>>> import numpy as np
>>> np.set_printoptions(suppress=True, linewidth=100)
>>> J = np.load("dump.npy")
>>> J
array([[ -5.1 , -19.3 , -30.17],
       [ -9.35, -27.29,   0.99],
       [ 34.25,   4.13,   8.38],
       [ -9.1 , -28.39,  -1.44],
       [-10.17, -29.02,   0.8 ],
       [ -7.64, -28.07,  -0.28],
       [-10.12, -28.76,   1.12],
       [ -4.65, -17.9 , -29.19],
       [ 34.87,   6.16,   7.75],
       [ -9.55, -26.7 ,   0.56],
       [ 35.29,   5.58,   6.33],
       [ -9.39, -26.78,   0.52],
       [-10.32, -28.  ,   1.41],
       [ 34.6 ,   2.57,   8.17],
       [-10.92, -26.79,  -0.4 ],
       [ -9.53, -28.08,  -1.57]])
>>> Ac = J - J.mean(axis=0)
>>> left, sig, VT = np.linalg.svd(Ac, full_matrices=False)
>>> np.searchsorted(np.cumsum(sig ** 2) / (sig ** 2).sum(), 0.9) + 1
np.int64(2)
>>> np.round(sig ** 2 / (sig ** 2).sum(), 2) + 0
array([0.84, 0.16, 0.  ])
>>> np.linalg.matrix_rank(Ac)
np.int64(3)
>>> np.abs(VT[0]).argmax()
np.int64(0)
>>> (np.sign(left[:, 0]) == np.sign(left[0, 0])).astype(int)
array([1, 1, 0, 1, 1, 1, 1, 1, 0, 1, 0, 1, 1, 0, 1, 1])
>>> sig.round(2)
array([95.07, 40.84,  3.41])
>>> np.round(Ac.mean(axis=0), 2) + 0
array([0., 0., 0.])
>>> vec = np.array([0, -3, -2])
>>> target = J @ vec
>>> np.round(np.linalg.lstsq(J, target)[0], 2) + 0
array([ 0., -3., -2.])
>>> rng = np.random.default_rng(361)
>>> target = target + 0.3 * rng.normal(size=16)
>>> target.round(2)
array([118.25,  80.02, -29.32,  88.6 ,  84.85,  84.43,  84.33, 112.  , -33.91,  78.89, -29.16,
        79.66,  81.59, -23.94,  81.18,  87.05])
>>> beta, *_ = np.linalg.lstsq(J, target)
>>> beta.round()
array([ 0., -3., -2.])
>>> gram = np.cov(J, rowvar=False)
>>> np.round(np.corrcoef(J.T), 2)
array([[1.  , 0.99, 0.41],
       [0.99, 1.  , 0.29],
       [0.41, 0.29, 1.  ]])
>>> np.round(np.polyfit(J[:, 1], J[:, 0], 1), 2)
array([ 1.36, 27.34])
>>> gram.round(2)
array([[382.72, 273.9 ,  92.67],
       [273.9 , 200.94,  46.35],
       [ 92.67,  46.35, 130.93]])
>>> np.argsort(-J.std(axis=0).round(6), kind="stable")
array([0, 1, 2])
>>> basis = J[[0, 7]].astype(float)
>>> for _ in range(4):
...     lab = np.linalg.norm(J[:, None] - basis, axis=-1).argmin(axis=1)
...     basis = np.array([J[lab == j].mean(axis=0) for j in range(2)])
... 
>>> lab
array([0, 1, 1, 1, 1, 1, 1, 0, 1, 1, 1, 1, 1, 1, 1, 1])
>>> np.abs(basis[1] - basis[0]).argmax()
np.int64(2)
>>> vec = np.array([1, -2, 2])
>>> target = J @ vec
>>> beta, lr = np.zeros(3), 1 / np.linalg.norm(J, 2) ** 2
>>> for i in range(30):
...     beta -= lr * J.T @ (J @ beta - target)
...     if i % 5 == 0: print(i, round(np.linalg.norm(J @ beta - target), 2))
... 
0 113.17
5 30.71
10 12.73
15 5.86
20 2.73
25 1.28
>>> beta.round(2)
array([ 1.  , -2.  ,  1.98])
>>> np.round(np.linalg.cond(J), 2)
np.float64(2.66)
>>> A2 = np.array([[0, 2, 5, 4],
...     [0, 0, 1, 1],
...     [3, 3, 4, 1],
...     [2, 1, 3, 2],
...     [4, 4, 2, 1],
...     [3, 0, 1, 3]])
>>> basis = np.array([[4, 2, 0, 3, 8], [9, 8, 0, 1, 4], [6, 5, 1, 0, 1], [2, 0, 3, 4, 3]])
>>> F = A2 @ basis + 0.02 * rng.normal(size=(6, 5))
>>> F.round(2)
array([[55.99, 41.02, 17.03, 18.  , 24.98],
       [ 8.  ,  4.99,  3.97,  4.01,  4.  ],
       [64.95, 50.  ,  6.97, 16.  , 43.01],
       [39.01, 26.97,  8.99, 14.98, 29.  ],
       [66.  , 49.99,  4.99, 20.01, 53.02],
       [23.99, 10.99, 10.  , 20.99, 33.96]])
>>> A2 = np.array([[1, 9, 4], [3, 3, 7], [9, 2, 9], [7, 9, 4], [1, 4, 2]])
>>> np.linalg.matrix_rank(F @ A2)
np.int64(3)
>>> np.vstack([F, A2.T]).shape
(9, 5)
>>> np.linalg.matrix_rank(np.vstack([F, A2.T]))
np.int64(5)
